% ipython --no-banner

In [1]: import numpy as np

In [2]: np.set_printoptions(precision=3, suppress=True, linewidth=100, floatmode="fixed")

In [3]: def tidy(a):
   ...:     return np.round(a, 3) + 0
   ...: 

In [4]: u = np.array([0, 4, -4, 1])

In [5]: r1 = np.array([8, 8, 8])

In [6]: feats = np.outer(u, r1)

In [7]: print(feats)
[[  0   0   0]
 [ 32  32  32]
 [-32 -32 -32]
 [  8   8   8]]

In [8]: # rank 1

In [9]: print(np.linalg.matrix_rank(feats, rtol=0.1))
1

In [10]: print([round(float(x), 3) for x in np.linalg.svd(feats, compute_uv=False)[:3]])
[79.599, 0.0, 0.0]

In [11]: rk = np.linalg.matrix_rank(feats)

In [12]: print(rk)
1

In [13]: N = np.linalg.svd(feats)[2][rk:].T

In [14]: print(np.allclose(feats @ N, 0))
True

In [15]: print([int(np.linalg.matrix_rank(feats[:i])) for i in range(1, len(feats) + 1)])
[0, 1, 1, 1]

In [16]: print(tidy(feats @ N))
[[0.000 0.000]
 [0.000 0.000]
 [0.000 0.000]
 [0.000 0.000]]

In [17]: print(N.shape)
(3, 2)

In [18]: Uu, sig = np.linalg.svd(feats)
Traceback (most recent call last):
  Cell In[18], line 1
    Uu, sig = np.linalg.svd(feats)
ValueError: too many values to unpack (expected 2)


In [19]: Uu, sig, Vh = np.linalg.svd(feats, full_matrices=False)

In [20]: print(tidy(sig))
[79.599  0.000  0.000]

In [21]: print(Uu.shape, sig.shape, Vh.shape)
(4, 3) (3,) (3, 3)

In [22]: print((sig > 1e-8).sum())
1

In [23]: print(tidy(sig / sig[0]))
[1.000 0.000 0.000]

In [24]: print(tidy(np.abs(Vh[0])))
[0.577 0.577 0.577]
